$ ipython --no-banner

In [1]: import numpy as np

In [2]: import numpy.linalg as la

In [3]: np.set_printoptions(precision=3, suppress=True, linewidth=140, legacy="1.25")

In [4]: tidy = lambda a: np.round(a, 3) + 0

In [5]: m1 = np.array([[-0.3, -0.4, 0.7, 1.2],
   ...:     [-0.1, -0.1, -2.0, 0.0],
   ...:     [-0.6, 0.5, 0.4, -2.6],
   ...:     [0.9, -0.7, -0.8, -1.3]])

In [6]: m1
Out[6]: 
array([[-0.3, -0.4,  0.7,  1.2],
       [-0.1, -0.1, -2. ,  0. ],
       [-0.6,  0.5,  0.4, -2.6],
       [ 0.9, -0.7, -0.8, -1.3]])

In [7]: rng = np.random.default_rng(47)

In [8]: z = rng.permutation(4)

In [9]: z
Out[9]: array([0, 3, 1, 2])

In [10]: B = m1[z][:, z]

In [11]: tidy(la.det(B)), tidy(la.det(m1[z]))
Out[11]: (4.294, 4.294)

In [12]: np.diag(B)
Out[12]: array([-0.3, -1.3, -0.1,  0.4])

In [13]: np.allclose(B, m1)
Out[13]: False

In [14]: B
Out[14]: 
array([[-0.3,  1.2, -0.4,  0.7],
       [ 0.9, -1.3, -0.7, -0.8],
       [-0.1,  0. , -0.1, -2. ],
       [-0.6, -2.6,  0.5,  0.4]])

In [15]: arr = np.array([[1, 0, 0, 0, 0, 0],
    ...:     [0, 1, 0, 0, 0, 0],
    ...:     [3, -5, 1, 0, 0, 0],
    ...:     [-1, 9, -4, 1, 0, 0],
    ...:     [-4, 6, -9, 8, 1, 0],
    ...:     [-2, -3, 8, -4, -6, 1]])

In [16]: [round(float(x), 3) for x in la.svd(arr, compute_uv=False)[:3]]
Out[16]: [18.986, 8.354, 5.474]

In [17]: np.argsort(-la.norm(arr, axis=0).round(6), kind="stable")[:3]
Out[17]: array([2, 1, 3])

In [18]: B = arr / la.norm(arr, axis=1, keepdims=True)

In [19]: C2 = B @ B.T

In [20]: tidy(np.degrees(np.arccos(np.clip(C2[1, 3], -1, 1))))
Out[20]: 25.239

In [21]: np.argwhere(np.triu(np.abs(C2) > 0.95, 1))
Out[21]: array([], shape=(0, 2), dtype=int64)

In [22]: (np.abs(C2) > 0.9).astype(int)
Out[22]: 
array([[1, 0, 0, 0, 0, 0],
       [0, 1, 0, 1, 0, 0],
       [0, 0, 1, 0, 0, 0],
       [0, 1, 0, 1, 0, 0],
       [0, 0, 0, 0, 1, 0],
       [0, 0, 0, 0, 0, 1]])

In [23]: tidy(C2[1])
Out[23]: array([ 0.   ,  1.   , -0.845,  0.905,  0.426, -0.263])

In [24]: tidy(la.norm(B, axis=1))
Out[24]: array([1., 1., 1., 1., 1., 1.])

In [25]: mat = np.load("out14.npy")

In [26]: mat
Out[26]: 
array([[ 1,  0, -1,  0,  0,  2],
       [ 1,  3, -1,  0,  0, -1],
       [-2,  1, -2,  0,  0,  2],
       [ 0,  0,  0,  1, -3,  0],
       [ 0,  0,  0, -2,  1,  0],
       [ 1, -2, -3,  0,  0,  1]])

In [27]: mat.shape
Out[27]: (6, 6)

In [28]: np.unravel_index(np.abs(mat).argmax(), mat.shape)
Out[28]: (1, 1)

In [29]: tidy(la.svd(mat, compute_uv=False))
Out[29]: array([4.665, 3.678, 3.618, 2.86 , 1.589, 1.382])

In [30]: mat.sum(axis=1)
Out[30]: array([ 2,  2, -1, -2, -1, -3])

In [31]: np.abs(mat).max()
Out[31]: 3

In [32]: mat.sum(axis=0)
Out[32]: array([ 1,  2, -7, -1, -2,  4])
